% ipython --no-banner

In [1]: import numpy as np

In [2]: from numpy import linalg as LA

In [3]: np.set_printoptions(precision=2, suppress=True, linewidth=160)

In [4]: rd = lambda a: np.round(a, 2) + 0

In [5]: feats = np.load("case14.npy")

In [6]: feats
Out[6]: 
array([[ 1, -1,  1, -1,  1, -1,  1, -1],
       [ 1,  1,  1,  1, -1, -1, -1, -1],
       [ 1,  1, -1, -1,  1,  1, -1, -1]])

In [7]: u = np.array([1, 2])

In [8]: np.polyval(u, feats[0])
Out[8]: array([3, 1, 3, 1, 3, 1, 3, 1])

In [9]: np.correlate(feats[0], feats[2], "full")
Out[9]: array([-1,  0,  1,  0, -1,  0,  1,  0,  1,  0, -1,  0,  1,  0, -1])

In [10]: np.convolve(feats[0], u)
Out[10]: array([ 1,  1, -1,  1, -1,  1, -1,  1, -2])

In [11]: rd(LA.norm(feats))
Out[11]: np.float64(4.9)

In [12]: LA.matrix_rank(feats)
Out[12]: np.int64(3)

In [13]: feats[3]
---------------------------------------------------------------------------
IndexError                                Traceback (most recent call last)
Cell In[13], line 1
----> 1 feats[3]

IndexError: index 3 is out of bounds for axis 0 with size 3

In [14]: np.abs(feats).max()
Out[14]: np.int64(1)

In [15]: feats - feats[0]
Out[15]: 
array([[ 0,  0,  0,  0,  0,  0,  0,  0],
       [ 0,  2,  0,  2, -2,  0, -2,  0],
       [ 0,  2, -2,  0,  0,  2, -2,  0]])

In [16]: feats[:, 8]
---------------------------------------------------------------------------
IndexError                                Traceback (most recent call last)
Cell In[16], line 1
----> 1 feats[:, 8]

IndexError: index 8 is out of bounds for axis 1 with size 8

In [17]: rd(LA.svd(feats, compute_uv=False))
Out[17]: array([2.83, 2.83, 2.83])

In [18]: np.zeros(3, 8)
---------------------------------------------------------------------------
TypeError                                 Traceback (most recent call last)
Cell In[18], line 1
----> 1 np.zeros(3, 8)

TypeError: Cannot interpret '8' as a data type

In [19]: rd(feats.mean(axis=0))
Out[19]: array([ 1.  ,  0.33,  0.33, -0.33,  0.33, -0.33, -0.33, -1.  ])

In [20]: arr = np.load("mat.npy")

In [21]: rd(arr)
Out[21]: 
array([[-0.19, -0.06, -0.58,  0.79],
       [ 0.  , -0.67,  0.62,  0.4 ],
       [ 0.97,  0.09, -0.05,  0.21],
       [-0.13,  0.73,  0.52,  0.41]])

In [22]: P = np.triu(np.array([[0, 3, 2, 0], [0, 3, 1, 3], [3, 1, 1, 3], [1, 3, 0, 2]]), 1) + np.eye(4)

In [23]: Y = P @ arr @ LA.inv(P)

In [24]: rd(np.poly(Y))
Out[24]: array([ 1. ,  0.5,  0. , -0.5, -1. ])

In [25]: rd(Y)
Out[25]: 
array([[ 1.75, -7.15,  4.85,  9.35],
       [ 0.58, -0.13,  1.12, -1.1 ],
       [ 0.58,  0.54, -0.18,  0.36],
       [-0.13,  1.12, -0.34, -1.94]])

In [26]: rd(arr.T @ arr)
Out[26]: 
array([[1., 0., 0., 0.],
       [0., 1., 0., 0.],
       [0., 0., 1., 0.],
       [0., 0., 0., 1.]])

In [27]: rd(LA.norm(arr, axis=0))
Out[27]: array([1., 1., 1., 1.])

In [28]: rd(LA.svd(arr, compute_uv=False))
Out[28]: array([1., 1., 1., 1.])

In [29]: x = np.array([-1, -3, -1, 1])

In [30]: y = arr @ x

In [31]: b, lr = np.zeros(4), 1 / LA.norm(arr, 2) ** 2

In [32]: for i in range(15):
    ...:     b -= lr * arr.T @ (arr @ b - y)
    ...:     if i % 5 == 0: print(i, round(LA.norm(arr @ b - y), 2))
    ...: 
0 0.0
5 0.0
10 0.0

In [33]: rd(b)
Out[33]: array([-1., -3., -1.,  1.])

In [34]: M = np.loadtxt("w.csv", delimiter=",")

In [35]: rd(M)
Out[35]: 
array([[ 3.47, -1.29,  0.53],
       [ 1.92, -3.62,  2.08],
       [ 1.94, -3.59,  2.06],
       [ 2.85, -2.22,  1.15],
       [ 5.87,  2.3 , -1.87],
       [ 0.24, -6.14,  3.76],
       [ 5.42,  1.64, -1.42],
       [ 4.29, -0.06, -0.29],
       [ 1.89, -3.66,  2.11],
       [ 3.15, -1.77,  0.85],
       [ 5.8 ,  2.2 , -1.8 ],
       [ 1.42, -4.36,  2.58],
       [ 3.47, -1.3 ,  0.53]])

In [36]: D = LA.norm(M[:, None] - M[None], axis=-1)

In [37]: (D + 1e9 * np.eye(13)).round(6).argmin(axis=1)
Out[37]: array([12,  2,  1,  9, 10, 11, 10,  0,  1,  3,  4,  8,  0])

In [38]: rd(D[10])
Out[38]: array([ 4.8 ,  8.  ,  7.95,  6.08,  0.14, 11.47,  0.78,  3.11,  8.06,  5.46,  0.  ,  9.02,  4.81])

In [39]: LA.matrix_rank(D ** 2)
Out[39]: np.int64(3)

In [40]: rd(LA.norm(M, axis=1))
Out[40]: array([3.74, 4.59, 4.57, 3.79, 6.58, 7.21, 5.84, 4.3 , 4.63, 3.71, 6.46, 5.26, 3.74])

In [41]: D.shape
Out[41]: (13, 13)

In [42]: rd(LA.norm(M - M.mean(axis=0), axis=1))
Out[42]: array([0.54, 2.66, 2.62, 0.74, 5.48, 6.13, 4.56, 2.23, 2.72, 0.12, 5.34, 3.68, 0.53])

In [43]: Uu, sv, VT = LA.svd(M)

In [44]: vecs = VT[:(sv > 1e-8).sum()]

In [45]: rng = np.random.default_rng(2696)

In [46]: x = M[8] + -1 * M[6] + rng.integers(2) * np.eye(3)[1]

In [47]: rd(x)
Out[47]: array([-3.53, -5.3 ,  3.53])

In [48]: rd(np.diag(vecs.T @ vecs))
Out[48]: array([1.  , 0.73, 0.28])

In [49]: rd(vecs.T @ vecs)
Out[49]: 
array([[ 1.  , -0.03, -0.06],
       [-0.03,  0.73, -0.44],
       [-0.06, -0.44,  0.28]])

In [50]: LA.matrix_rank(np.vstack([M, x]))
Out[50]: np.int64(2)

In [51]: Ac = M - M.mean(axis=1)
---------------------------------------------------------------------------
ValueError                                Traceback (most recent call last)
Cell In[51], line 1
----> 1 Ac = M - M.mean(axis=1)

ValueError: operands could not be broadcast together with shapes (13,3) (13,) 

In [52]: Ac = M - M.mean(axis=0)

In [53]: Uu, sv, VT = LA.svd(Ac, full_matrices=False)

In [54]: rd(sv ** 2 / (sv ** 2).sum())
Out[54]: array([1., 0., 0.])

In [55]: LA.matrix_rank(Ac)
Out[55]: np.int64(1)

In [56]: (sv ** 2).sum() ** 2 / (sv ** 4).sum()
Out[56]: np.float64(1.0)

In [57]: np.searchsorted(np.cumsum(sv ** 2) / (sv ** 2).sum(), 0.9) + 1
Out[57]: np.int64(1)

In [58]: rd(Ac.mean(axis=0))
Out[58]: array([0., 0., 0.])

In [59]: np.abs(VT[0]).argmax()
Out[59]: np.int64(1)

In [60]: Uu, sv, VT = LA.svd(M)

In [61]: rd(sv)
Out[61]: array([13.39, 12.56,  0.  ])

In [62]: np.argmax(sv[:-1] / (sv[1:] + 1e-6)) + 1
Out[62]: np.int64(2)

In [63]: Y = Uu[:, :2] @ np.diag(sv[:2]) @ VT[:2]

In [64]: rd(np.abs(M - Y).max())
Out[64]: np.float64(0.0)

In [65]: rd(Y)
Out[65]: 
array([[ 3.47, -1.29,  0.53],
       [ 1.92, -3.62,  2.08],
       [ 1.94, -3.59,  2.06],
       [ 2.85, -2.22,  1.15],
       [ 5.87,  2.3 , -1.87],
       [ 0.24, -6.14,  3.76],
       [ 5.42,  1.64, -1.42],
       [ 4.29, -0.06, -0.29],
       [ 1.89, -3.66,  2.11],
       [ 3.15, -1.77,  0.85],
       [ 5.8 ,  2.2 , -1.8 ],
       [ 1.42, -4.36,  2.58],
       [ 3.47, -1.3 ,  0.53]])

In [66]: J = np.loadtxt("run12.csv", delimiter=",")

In [67]: J
Out[67]: 
array([[ 1.3 ,  0.5 ,  0.  , -1.9 ],
       [ 0.05,  1.73,  0.31, -0.65],
       [-0.3 ,  1.3 ,  0.2 , -0.4 ]])

In [68]: np.unique(M.round(6), axis=0).shape
Out[68]: (13, 3)

In [69]: np.allclose(M[:-1].T @ LA.lstsq(M[:-1].T, M[-1])[0], M[-1])
Out[69]: True

In [70]: rd(M @ LA.pinv(M) @ M)
Out[70]: 
array([[ 3.47, -1.29,  0.53],
       [ 1.92, -3.62,  2.08],
       [ 1.94, -3.59,  2.06],
       [ 2.85, -2.22,  1.15],
       [ 5.87,  2.3 , -1.87],
       [ 0.24, -6.14,  3.76],
       [ 5.42,  1.64, -1.42],
       [ 4.29, -0.06, -0.29],
       [ 1.89, -3.66,  2.11],
       [ 3.15, -1.77,  0.85],
       [ 5.8 ,  2.2 , -1.8 ],
       [ 1.42, -4.36,  2.58],
       [ 3.47, -1.3 ,  0.53]])

In [71]: x = np.array([3, 0, 1, 2])

In [72]: h1 = np.maximum(J @ x, 0)

In [73]: J * (h1 > 1e-9)[:, None]
Out[73]: 
array([[ 1.3,  0.5,  0. , -1.9],
       [ 0. ,  0. ,  0. , -0. ],
       [-0. ,  0. ,  0. , -0. ]])

In [74]: np.flatnonzero(h1 > 1e-9)
Out[74]: array([0])

In [75]: rd(np.maximum(J @ (3 * x), 0))
Out[75]: array([0.3, 0. , 0. ])

In [76]: rd(np.tanh(J @ x))
Out[76]: array([ 0.1 , -0.69, -0.91])

In [77]: X = np.load("block12.npy")

In [78]: X
Out[78]: 
array([[1, 0, 0, 0],
       [4, 3, 0, 0],
       [0, 0, 1, 0],
       [0, 0, 4, 3]])

In [79]: u = np.array([2, 4, 2, 4])

In [80]: Y = X + np.outer(u, np.eye(4)[3])

In [81]: LA.matrix_rank(Y - X)
Out[81]: np.int64(1)
